$ python -q
>>> import numpy as np
>>> np.set_printoptions(precision=1, suppress=True, linewidth=100, floatmode="fixed")
>>> def rd(a):
...     return np.round(a, 1) + 0
... 
>>> J = np.loadtxt("run13.csv", delimiter=",")
>>> print(J)
[[ 1.0 -3.0  2.0  1.0]
 [ 1.0 -3.0  2.0  1.0]
 [-2.0  6.0 -4.0 -2.0]
 [-2.0  6.0 -4.0 -2.0]
 [ 0.0  0.0  0.0  0.0]
 [-1.0  3.0 -2.0 -1.0]
 [-2.0  6.0 -4.0 -2.0]
 [ 2.0 -6.0  4.0  2.0]
 [ 2.0 -6.0  4.0  2.0]]
>>> r = np.linalg.matrix_rank(J)
>>> r
np.int64(1)
>>> null = np.linalg.svd(J)[2][r:].T
>>> rd(null @ null.T)
array([[ 0.9,  0.2, -0.1, -0.1],
       [ 0.2,  0.4,  0.4,  0.2],
       [-0.1,  0.4,  0.7, -0.1],
       [-0.1,  0.2, -0.1,  0.9]])
>>> [int(np.linalg.matrix_rank(J[:i])) for i in range(1, len(J) + 1)]
[1, 1, 1, 1, 1, 1, 1, 1, 1]
>>> np.argsort(-np.linalg.norm(J, axis=0).round(6), kind="stable")[:3]
array([1, 2, 0])
>>> [round(float(x), 1) for x in np.linalg.svd(J, compute_uv=False)[:3]]
[18.6, 0.0, 0.0]
>>> np.linalg.matrix_rank(J, rtol=0.1)
np.int64(1)
>>> rd(J @ np.linalg.pinv(J) @ J)
array([[ 1.0, -3.0,  2.0,  1.0],
       [ 1.0, -3.0,  2.0,  1.0],
       [-2.0,  6.0, -4.0, -2.0],
       [-2.0,  6.0, -4.0, -2.0],
       [ 0.0,  0.0,  0.0,  0.0],
       [-1.0,  3.0, -2.0, -1.0],
       [-2.0,  6.0, -4.0, -2.0],
       [ 2.0, -6.0,  4.0,  2.0],
       [ 2.0, -6.0,  4.0,  2.0]])
>>> rd(np.trace(np.linalg.pinv(J) @ J))
np.float64(1.0)
>>> rng = np.random.default_rng(86583)
>>> other = J + rng.integers(-2, 3, (9, 1)) @ rng.integers(-2, 3, (1, 4))
>>> other
array([[ 5.0, -3.0,  2.0, -3.0],
       [ 5.0, -3.0,  2.0, -3.0],
       [-4.0,  6.0, -4.0,  0.0],
       [-6.0,  6.0, -4.0,  2.0],
       [ 2.0,  0.0,  0.0, -2.0],
       [ 1.0,  3.0, -2.0, -3.0],
       [ 0.0,  6.0, -4.0, -4.0],
       [-2.0, -6.0,  4.0,  6.0],
       [ 6.0, -6.0,  4.0, -2.0]])
>>> np.linalg.matrix_rank(other - J, tol=1e-8)
np.int64(1)
>>> np.abs(other - J).sum(axis=1)
array([8.0, 8.0, 4.0, 8.0, 4.0, 4.0, 4.0, 8.0, 8.0])
>>> other - J
array([[ 4.0,  0.0,  0.0, -4.0],
       [ 4.0,  0.0,  0.0, -4.0],
       [-2.0,  0.0,  0.0,  2.0],
       [-4.0,  0.0,  0.0,  4.0],
       [ 2.0,  0.0,  0.0, -2.0],
       [ 2.0,  0.0,  0.0, -2.0],
       [ 2.0,  0.0,  0.0, -2.0],
       [-4.0,  0.0,  0.0,  4.0],
       [ 4.0,  0.0,  0.0, -4.0]])
>>> gram = J.T @ J
>>> gram
array([[  23.0,  -69.0,   46.0,   23.0],
       [ -69.0,  207.0, -138.0,  -69.0],
       [  46.0, -138.0,   92.0,   46.0],
       [  23.0,  -69.0,   46.0,   23.0]])
>>> np.diag(gram)
array([ 23.0, 207.0,  92.0,  23.0])
>>> rd(np.linalg.eigvalsh(gram)[::-1])
array([345.0,   0.0,   0.0,   0.0])
>>> (J @ J.T).shape
(9, 9)
>>> np.allclose(gram, gram.T)
True
>>> F = np.array([[-2.0, 0.0, 0.0, 0.0],
...     [0.0, -2.0, -3.0, -3.0],
...     [0.0, -3.0, -2.0, -3.0],
...     [0.0, -3.0, -3.0, -2.0]])
>>> # equal to its transpose
>>> left, s = np.linalg.svd(F)
Traceback (most recent call last):
  File "<python-input-29>", line 1, in <module>
    left, s = np.linalg.svd(F)
    ^^^^^^^
ValueError: too many values to unpack (expected 2)
>>> left, s, VT = np.linalg.svd(F, full_matrices=False)
>>> rd(left.T @ left)
array([[1.0, 0.0, 0.0, 0.0],
       [0.0, 1.0, 0.0, 0.0],
       [0.0, 0.0, 1.0, 0.0],
       [0.0, 0.0, 0.0, 1.0]])
>>> np.abs(left[:, 0]).round(6).argmax()
np.int64(1)
>>> rd(np.sqrt((s ** 2).sum())), rd(np.linalg.norm(F))
(np.float64(8.4), np.float64(8.4))
>>> rd(s)
array([8.0, 2.0, 1.0, 1.0])
>>> rd(np.cumsum(s ** 2) / np.sum(s ** 2))
array([0.9, 1.0, 1.0, 1.0])
>>> left.shape, s.shape, VT.shape
((4, 4), (4,), (4, 4))
>>> left, s, VT = np.linalg.svd(J, full_matrices=False)
>>> left.shape, s.shape, VT.shape
((9, 4), (4,), (4, 4))
>>> np.cumsum(s ** 2) / np.sum(s ** 2)
array([1.0, 1.0, 1.0, 1.0])
>>> print(rd(s))
[18.6  0.0  0.0  0.0]
>>> np.abs(left[:, 0]).round(6).argmax()
np.int64(2)
>>> other = np.array([[0, 0, 1], [-1, 0, 1], [-2, 2, 1]])
>>> feats = np.tril(other)
>>> feats
array([[ 0,  0,  0],
       [-1,  0,  0],
       [-2,  2,  1]])
>>> # null space of dimension 1
>>> w, V = np.linalg.eigh(F)
>>> x0 = np.array([5, 4, 0, 5])
>>> rd(V * np.maximum(w, 0) @ V.T)
array([[ 0.0,  0.0,  0.0,  0.0],
       [ 0.0,  0.7, -0.3, -0.3],
       [ 0.0, -0.3,  0.7, -0.3],
       [ 0.0, -0.3, -0.3,  0.7]])
>>> print(np.abs(F).sum(axis=1).max(), rd(np.abs(w).max()))
8.0 8.0
>>> rd(np.linalg.eigvalsh(F[1:, 1:]))
array([-8.0,  1.0,  1.0])
>>> print(x0 @ F @ x0)
-252.0
>>> other = np.array([[-1, 1, 3], [3, -2, -1], [2, 1, -3]])
>>> np.einsum("ik,kj->ij", feats, other)
array([[  0,   0,   0],
       [  1,  -1,  -3],
       [ 10,  -5, -11]])
>>> np.vstack([feats, other.T]).shape
(6, 3)
>>> other.T @ feats.T
array([[  0,   1,  10],
       [  0,  -1,  -5],
       [  0,  -3, -11]])
>>> print(np.linalg.matrix_rank(np.vstack([feats, other.T])))
3
>>> print(np.unique(feats.round(6), axis=0).shape)
(3, 3)
>>> rd(feats @ np.linalg.pinv(feats) @ feats)
array([[ 0.0,  0.0,  0.0],
       [-1.0,  0.0,  0.0],
       [-2.0,  2.0,  1.0]])
>>> print(np.abs(np.diag(np.linalg.qr(feats)[1])) > 1e-9)
[ True  True False]
>>> print(np.linalg.lstsq(feats[:-1].T, feats[-1])[2])
1
>>> np.allclose(feats[:-1].T @ np.linalg.lstsq(feats[:-1].T, feats[-1])[0], feats[-1])
False
>>> np.prod(np.diag(feats)), rd(np.linalg.det(feats))
(np.int64(0), np.float64(0.0))
>>> np.linalg.matrix_power(feats - np.diag(np.diag(feats)), 3)
array([[0, 0, 0],
       [0, 0, 0],
       [0, 0, 0]])
>>> K = np.loadtxt("m.csv", delimiter=",")
>>> K
array([[ -2.0,  -2.0,  -2.0,  -2.0,  -2.0,  -2.0,  -2.0,  -2.0,  -2.0,  -2.0,  -2.0],
       [ -2.0,  -4.0,  -4.0,  -4.0,  -4.0,  -4.0,  -4.0,  -4.0,  -4.0,  -4.0,  -4.0],
       [ -2.0,  -4.0,  -6.0,  -6.0,  -6.0,  -6.0,  -6.0,  -6.0,  -6.0,  -6.0,  -6.0],
       [ -2.0,  -4.0,  -6.0,  -8.0,  -8.0,  -8.0,  -8.0,  -8.0,  -8.0,  -8.0,  -8.0],
       [ -2.0,  -4.0,  -6.0,  -8.0, -10.0, -10.0, -10.0, -10.0, -10.0, -10.0, -10.0],
       [ -2.0,  -4.0,  -6.0,  -8.0, -10.0, -12.0, -12.0, -12.0, -12.0, -12.0, -12.0],
       [ -2.0,  -4.0,  -6.0,  -8.0, -10.0, -12.0, -14.0, -14.0, -14.0, -14.0, -14.0],
       [ -2.0,  -4.0,  -6.0,  -8.0, -10.0, -12.0, -14.0, -16.0, -16.0, -16.0, -16.0],
       [ -2.0,  -4.0,  -6.0,  -8.0, -10.0, -12.0, -14.0, -16.0, -18.0, -18.0, -18.0],
       [ -2.0,  -4.0,  -6.0,  -8.0, -10.0, -12.0, -14.0, -16.0, -18.0, -20.0, -20.0],
       [ -2.0,  -4.0,  -6.0,  -8.0, -10.0, -12.0, -14.0, -16.0, -18.0, -20.0, -22.0]])
>>> w, V = np.linalg.eigh(K)
>>> print(rd(w))
[-107.4  -12.1   -4.5   -2.4   -1.5   -1.1   -0.8   -0.7   -0.6   -0.5   -0.5]
>>> rd(V @ np.diag(w) @ V.T)
array([[ -2.0,  -2.0,  -2.0,  -2.0,  -2.0,  -2.0,  -2.0,  -2.0,  -2.0,  -2.0,  -2.0],
       [ -2.0,  -4.0,  -4.0,  -4.0,  -4.0,  -4.0,  -4.0,  -4.0,  -4.0,  -4.0,  -4.0],
       [ -2.0,  -4.0,  -6.0,  -6.0,  -6.0,  -6.0,  -6.0,  -6.0,  -6.0,  -6.0,  -6.0],
       [ -2.0,  -4.0,  -6.0,  -8.0,  -8.0,  -8.0,  -8.0,  -8.0,  -8.0,  -8.0,  -8.0],
       [ -2.0,  -4.0,  -6.0,  -8.0, -10.0, -10.0, -10.0, -10.0, -10.0, -10.0, -10.0],
       [ -2.0,  -4.0,  -6.0,  -8.0, -10.0, -12.0, -12.0, -12.0, -12.0, -12.0, -12.0],
       [ -2.0,  -4.0,  -6.0,  -8.0, -10.0, -12.0, -14.0, -14.0, -14.0, -14.0, -14.0],
       [ -2.0,  -4.0,  -6.0,  -8.0, -10.0, -12.0, -14.0, -16.0, -16.0, -16.0, -16.0],
       [ -2.0,  -4.0,  -6.0,  -8.0, -10.0, -12.0, -14.0, -16.0, -18.0, -18.0, -18.0],
       [ -2.0,  -4.0,  -6.0,  -8.0, -10.0, -12.0, -14.0, -16.0, -18.0, -20.0, -20.0],
       [ -2.0,  -4.0,  -6.0,  -8.0, -10.0, -12.0, -14.0, -16.0, -18.0, -20.0, -22.0]])
>>> rd(V.T @ K @ V)
array([[-107.4,    0.0,    0.0,    0.0,    0.0,    0.0,    0.0,    0.0,    0.0,    0.0,    0.0],
       [   0.0,  -12.1,    0.0,    0.0,    0.0,    0.0,    0.0,    0.0,    0.0,    0.0,    0.0],
       [   0.0,    0.0,   -4.5,    0.0,    0.0,    0.0,    0.0,    0.0,    0.0,    0.0,    0.0],
       [   0.0,    0.0,    0.0,   -2.4,    0.0,    0.0,    0.0,    0.0,    0.0,    0.0,    0.0],
       [   0.0,    0.0,    0.0,    0.0,   -1.5,    0.0,    0.0,    0.0,    0.0,    0.0,    0.0],
       [   0.0,    0.0,    0.0,    0.0,    0.0,   -1.1,    0.0,    0.0,    0.0,    0.0,    0.0],
       [   0.0,    0.0,    0.0,    0.0,    0.0,    0.0,   -0.8,    0.0,    0.0,    0.0,    0.0],
       [   0.0,    0.0,    0.0,    0.0,    0.0,    0.0,    0.0,   -0.7,    0.0,    0.0,    0.0],
       [   0.0,    0.0,    0.0,    0.0,    0.0,    0.0,    0.0,    0.0,   -0.6,    0.0,    0.0],
       [   0.0,    0.0,    0.0,    0.0,    0.0,    0.0,    0.0,    0.0,    0.0,   -0.5,    0.0],
       [   0.0,    0.0,    0.0,    0.0,    0.0,    0.0,    0.0,    0.0,    0.0,    0.0,   -0.5]])
>>> rd(np.linalg.svd(K, compute_uv=False))
array([107.4,  12.1,   4.5,   2.4,   1.5,   1.1,   0.8,   0.7,   0.6,   0.5,   0.5])
>>> other = K[0, 0] * K[1:] - np.outer(K[1:, 0], K[0])
>>> print(other)
[[ 0.0  4.0  4.0  4.0  4.0  4.0  4.0  4.0  4.0  4.0  4.0]
 [ 0.0  4.0  8.0  8.0  8.0  8.0  8.0  8.0  8.0  8.0  8.0]
 [ 0.0  4.0  8.0 12.0 12.0 12.0 12.0 12.0 12.0 12.0 12.0]
 [ 0.0  4.0  8.0 12.0 16.0 16.0 16.0 16.0 16.0 16.0 16.0]
 [ 0.0  4.0  8.0 12.0 16.0 20.0 20.0 20.0 20.0 20.0 20.0]
 [ 0.0  4.0  8.0 12.0 16.0 20.0 24.0 24.0 24.0 24.0 24.0]
 [ 0.0  4.0  8.0 12.0 16.0 20.0 24.0 28.0 28.0 28.0 28.0]
 [ 0.0  4.0  8.0 12.0 16.0 20.0 24.0 28.0 32.0 32.0 32.0]
 [ 0.0  4.0  8.0 12.0 16.0 20.0 24.0 28.0 32.0 36.0 36.0]
 [ 0.0  4.0  8.0 12.0 16.0 20.0 24.0 28.0 32.0 36.0 40.0]]
>>> print(np.linalg.matrix_rank(other), np.linalg.matrix_rank(K))
10 11
>>> print(np.flatnonzero(~other.round(6).any(axis=1)))
[]
>>> O, V = np.linalg.qr(K[:, :5])[0], np.linalg.qr(K[:, 5:])[0]
>>> s = np.linalg.svd(O.T @ V, compute_uv=False)
>>> rd(np.linalg.norm(O @ O.T - V @ V.T, 2))
np.float64(1.0)
>>> (s > 0.9).sum()
np.int64(1)
>>> W0 = np.load("data.npy")
>>> print(W0)
[[-1.9  3.1  1.0  1.0  0.8  2.1]
 [-2.1  3.0  1.1  0.9  0.9  2.0]
 [-2.0  2.7  1.2  0.9  0.9  1.8]
 [-2.2  3.0  1.1  0.9  1.0  1.9]
 [-2.1  3.2  1.0  1.1  0.9  2.2]
 [-2.0  2.9  1.0  1.0  1.0  2.2]
 [-1.8  3.1  0.9  1.1  1.0  2.0]
 [-2.0  2.9  1.0  1.1  1.2  1.8]
 [-1.9  3.0  1.0  0.9  1.2  2.0]
 [-2.9 -2.0  3.1 -2.1 -3.0 -3.0]
 [-3.2 -2.1  2.9 -2.1 -3.1 -3.0]
 [-2.9 -2.1  3.1 -2.1 -3.1 -3.0]
 [-2.9 -2.0  2.8 -1.9 -2.9 -2.8]
 [-3.1 -2.0  3.0 -2.2 -3.0 -2.7]
 [-2.8 -2.0  3.2 -1.8 -3.0 -2.9]
 [-3.0 -1.8  2.8 -2.0 -3.1 -3.1]
 [-3.1 -2.0  3.0 -2.1 -3.0 -2.9]
 [-3.1 -2.0  2.9 -2.1 -2.9 -2.8]
 [ 2.9  0.0 -2.0 -2.1 -2.0  0.1]
 [ 3.1  0.0 -2.2 -1.9 -2.0  0.0]
 [ 2.8  0.0 -1.9 -2.1 -1.9  0.1]
 [ 3.1  0.0 -2.0 -2.0 -1.9 -0.1]
 [ 3.0  0.0 -2.1 -2.0 -2.0  0.1]
 [ 3.0 -0.2 -2.1 -2.0 -2.1  0.0]
 [ 2.9  0.0 -2.1 -1.9 -2.0  0.0]
 [ 3.1  0.1 -2.0 -2.1 -2.0  0.0]
 [ 3.0  0.1 -1.9 -1.8 -1.9  0.0]]
>>> print(round(np.log10(np.linalg.cond(W0))))
2
>>> [round(float(x), 1) for x in np.linalg.svd(W0, compute_uv=False)[:3]]
[20.4, 17.0, 7.5]
>>> M = np.loadtxt("out19.csv", delimiter=",")
>>> M
array([[  6.7,   8.7, -11.1],
       [ 10.7,   0.8, -19.7],
       [  3.2,   1.9,   8.6],
       [ -6.4, -12.6, -18.4],
       [ 13.0,  -1.7,  -4.0],
       [ 14.8,  -1.5,  -8.6],
       [ 18.5,   7.9,  -6.4],
       [  7.7,  -5.9,  -0.8],
       [ 18.7,  -0.8,  11.9],
       [ -3.2,  11.7,   3.1],
       [ -4.5,   7.9,  -7.3],
       [  7.0,   2.3, -15.7],
       [ -5.8,  -2.2,   6.6],
       [-14.3,  -1.2,  -3.6],
       [-21.1,  -0.4,   2.8],
       [ 15.3,  18.0,   8.3],
       [ 12.0,   0.3,   5.6],
       [ -2.4,  -2.5,  13.5],
       [  6.1,  10.6,   4.8],
       [ -3.4,  -1.6,   3.3],
       [  8.8,  -1.5,  -7.7],
       [  8.3,   6.4,   0.8],
       [ 19.9,  -0.2,   8.7],
       [  6.2, -14.4,  -0.2],
       [ 26.7,  -7.0,  -8.2],
       [ -1.7,   4.0,   3.9],
       [  0.8,   8.8,  -6.5],
       [  2.2,  -6.9,   6.1]])
>>> P = M @ np.linalg.solve(M.T @ M, M.T)
>>> rd(np.linalg.eigvalsh(P))
array([0.0, 0.0, 0.0, 0.0, 0.0, 0.0, 0.0, 0.0, 0.0, 0.0, 0.0, 0.0, 0.0, 0.0, 0.0, 0.0, 0.0, 0.0,
       0.0, 0.0, 0.0, 0.0, 0.0, 0.0, 0.0, 1.0, 1.0, 1.0])
>>> rd(np.trace(P))
np.float64(3.0)
